>>> import numpy as np
>>> import numpy.linalg as la
>>> np.set_printoptions(precision=4, suppress=True, linewidth=160, legacy="1.25")
>>> def rd(a):
...     return np.round(a, 4) + 0
... 
>>> feats = np.loadtxt("mat.csv", delimiter=",")
>>> feats
array([[-0.1, -1. , -0.4,  1.5,  1. ],
       [ 0.8,  1.4, -0.8,  0. ,  0.8],
       [-0.7, -1.5,  0.8, -0.2, -0.9],
       [ 1.2,  0.6, -0.4,  0.6, -0.1],
       [ 1.5, -0.2, -0.4, -0.1, -0.6],
       [ 0. , -5.7, -2.4, -1.8,  1.2],
       [-0.8,  0.3,  0.2, -0.2,  0.7],
       [ 0.2, -0.4,  1.4, -1.2,  0.2],
       [ 1.6,  1.3, -0.1, -0.4,  0.1],
       [-0.9, -0.2,  0.3, -2.6, -2.7],
       [ 1.8,  1.4, -0.6, -0.7,  3.3],
       [ 0.4, -1.7,  0.9, -2. , -0.1],
       [ 2. , -0.8, -1.1, -1.3,  0.4],
       [-0.8,  0.4,  0.3, -2.1,  1.2],
       [-0.9, -0.6, -1.1, -1. ,  0.8],
       [ 0.5, -1.1,  0.7,  0.5,  0.9],
       [-0.2,  0.9,  1.9,  1. ,  0. ],
       [-0.6, -0.8,  0.9,  0.1,  1.4],
       [-0.2,  0.7,  0.4,  1. ,  1.2],
       [ 0.8, -1. , -0.6, -0.6, -1.5],
       [ 2. , -1.4,  1.9, -0.3,  1.4],
       [-0.7,  1.5, -0.3,  0.6,  0.2],
       [-0.9,  0.4, -0.8,  0.6, -1.1],
       [-0.2,  0.4, -0.3,  0.5,  0.3],
       [-0.4, -0.1, -0.7,  0.7,  1.2],
       [ 0.4,  0.6, -1.1, -0.5,  0.8],
       [ 0.7, -1. ,  0.3,  0.2, -0.7]])
>>> def softmax(z):
...     e = np.exp(z - z.max(axis=-1, keepdims=True))
...     return e / e.sum(axis=-1, keepdims=True)
... 
>>> rd(softmax(10 * feats[26]))
array([0.9756, 0.    , 0.0179, 0.0066, 0.    ])
>>> rd(softmax(feats[26]))
array([0.3695, 0.0675, 0.2477, 0.2241, 0.0911])
>>> rd(softmax(feats).sum(axis=1))
array([1., 1., 1., 1., 1., 1., 1., 1., 1., 1., 1., 1., 1., 1., 1., 1., 1., 1., 1., 1., 1., 1., 1., 1., 1., 1., 1.])
>>> att = feats @ feats.T / np.sqrt(5)
>>> rd(softmax(att)[26] @ feats)
array([ 0.4141, -1.2942, -0.1417, -0.5638,  0.1451])
>>> x0 = np.array([0, -3, 1, -3, -2])
>>> target = feats @ x0
>>> rd(la.lstsq(feats, target)[0])
array([ 0., -3.,  1., -3., -2.])
>>> rd(la.pinv(feats) @ feats)
array([[1., 0., 0., 0., 0.],
       [0., 1., 0., 0., 0.],
       [0., 0., 1., 0., 0.],
       [0., 0., 0., 1., 0.],
       [0., 0., 0., 0., 1.]])
>>> rd(la.solve(feats.T @ feats, feats.T @ target))
array([ 0., -3.,  1., -3., -2.])
>>> rng = np.random.default_rng(457)
>>> target = target + 0.05 * rng.normal(size=27)
>>> rd(target)
array([-3.9035, -6.6712,  7.7475, -3.7668,  1.6237, 17.6863, -1.5098,  5.7347, -3.0553, 14.0565, -9.3931, 12.1749,  4.4608,  3.0248,  2.0814,  0.7317, -3.816 ,
        0.1345, -7.1556,  7.1693,  4.1749, -7.0102, -1.5692, -3.5965, -4.8998, -2.9623,  4.0445])
>>> coef, *_ = la.lstsq(feats, target)
>>> rd(coef)
array([-0.0099, -3.0037,  0.992 , -2.9907, -2.008 ])
>>> rd(feats.T @ (target - feats @ coef))
array([0., 0., 0., 0., 0.])
>>> [round(float(la.norm(la.solve(feats.T @ feats + lam * np.eye(5), feats.T @ target))), 2) for lam in (0, 1, 10, 100)]
[4.79, 4.69, 3.97, 1.66]
>>> coef.round()
array([-0., -3.,  1., -3., -2.])
>>> A2 = feats / np.sqrt((feats ** 2).mean(axis=1, keepdims=True))
>>> rd(A2[11])
array([ 0.3188, -1.355 ,  0.7174, -1.5941, -0.0797])
>>> la.matrix_rank(feats - feats.mean(axis=1, keepdims=True))
4
>>> A2 = np.array([[1, 3, 3], [-2, -3, 2], [0, -2, -3], [0, 1, 1], [0, 3, 2]])
>>> np.vstack([feats, A2.T]).shape
(30, 5)
>>> la.matrix_rank(feats @ A2)
3
>>> la.matrix_rank(np.vstack([feats, A2.T]))
5
>>> m1 = np.loadtxt("case5.csv", delimiter=",")
>>> m1
array([[ 1.4,  0.9, -0.3,  0.6],
       [-0.5, -2.4,  0.2,  0.7],
       [ 0.3,  0.8,  0. ,  1.2],
       [ 1.3, -0.1, -0.1,  1.3],
       [-0.4,  0.8, -1.1,  1. ],
       [ 1.1,  0. , -1.8, -0.1],
       [ 0.2,  2.6,  1.5,  0.8]])
>>> x0 = np.array([9, 8, 6, 7])
>>> target = m1 @ x0
>>> rd(la.lstsq(m1, target)[0])
array([9., 8., 6., 7.])
>>> target = target + 0.1 * rng.normal(size=7)
>>> rd(target)
array([ 21.9959, -17.5419,  17.4454,  19.3639,   3.0936,  -1.6167,  37.1711])
>>> coef, *_ = la.lstsq(m1, target)
>>> rd(m1.T @ (target - m1 @ coef))
array([0., 0., 0., 0.])
>>> coef.round()
array([9., 8., 6., 7.])
>>> [round(float(la.norm(la.solve(m1.T @ m1 + lam * np.eye(4), m1.T @ target))), 2) for lam in (0, 1, 10, 100)]
[15.13, 13.57, 8.15, 1.8]
>>> hat = m1 @ la.solve(m1.T @ m1, m1.T)
>>> rd(np.diag(hat))
array([0.3694, 0.7105, 0.2751, 0.5552, 0.8331, 0.5797, 0.677 ])
>>> rd(hat @ m1[:, 0])
array([ 1.4, -0.5,  0.3,  1.3, -0.4,  1.1,  0.2])
>>> np.allclose(hat @ hat, hat)
True
>>> f, g = m1[6], m1[3]
>>> f @ g
0.89
>>> rd(f @ f)
9.69
>>> p = (f @ g) / (f @ f) * f
>>> rd(g - p)
array([ 1.2816, -0.3388, -0.2378,  1.2265])
>>> rd(la.norm(f + g) ** 2 + la.norm(f - g) ** 2)
26.18
>>> A2 = np.c_[m1[:, :2] @ np.array([[1, 4], [5, 0]]), np.array([4, 7, 6, -6, -5, -1, -5])]
>>> rd(A2)
array([[  5.9,   5.6,   4. ],
       [-12.5,  -2. ,   7. ],
       [  4.3,   1.2,   6. ],
       [  0.8,   5.2,  -6. ],
       [  3.6,  -1.6,  -5. ],
       [  1.1,   4.4,  -1. ],
       [ 13.2,   0.8,  -5. ]])
>>> rd(la.lstsq(m1, A2[:, 0])[0])
array([1., 5., 0., 0.])
>>> la.matrix_rank(np.c_[m1, A2])
5
>>> K = np.loadtxt("out7.csv", delimiter=",")
>>> K
array([[ 2.,  3.,  0.,  0.,  0.,  0.,  0.],
       [ 3.,  9.,  3.,  0.,  0.,  0.,  0.],
       [ 0.,  3., -8.,  3.,  0.,  0.,  0.],
       [ 0.,  0.,  3., -7.,  3.,  0.,  0.],
       [ 0.,  0.,  0.,  3.,  0.,  3.,  0.],
       [ 0.,  0.,  0.,  0.,  3.,  4.,  3.],
       [ 0.,  0.,  0.,  0.,  0.,  3., -1.]])
>>> A2 = la.inv(K)
>>> rd(la.slogdet(K)[0])
-1.0
>>> rd(la.inv(A2))
array([[ 2.,  3.,  0.,  0.,  0.,  0.,  0.],
       [ 3.,  9.,  3.,  0.,  0.,  0.,  0.],
       [ 0.,  3., -8.,  3.,  0.,  0.,  0.],
       [ 0.,  0.,  3., -7.,  3.,  0.,  0.],
       [ 0.,  0.,  0.,  3.,  0.,  3.,  0.],
       [ 0.,  0.,  0.,  0.,  3.,  4.,  3.],
       [ 0.,  0.,  0.,  0.,  0.,  3., -1.]])
>>> rd(la.det(K) * la.det(A2))
1.0
>>> rd(la.det(K) * A2)
array([[-5103.,  1539.,   486.,  -243., -1053.,   243.,   729.],
       [ 1539., -1026.,  -324.,   162.,   702.,  -162.,  -486.],
       [  486.,  -324.,   486.,  -243., -1053.,   243.,   729.],
       [ -243.,   162.,  -243.,  -810., -3510.,   810.,  2430.],
       [-1053.,   702., -1053., -3510., -7137.,  1647.,  4941.],
       [  243.,  -162.,   243.,   810.,  1647.,  -810., -2430.],
       [  729.,  -486.,   729.,  2430.,  4941., -2430., -1701.]])
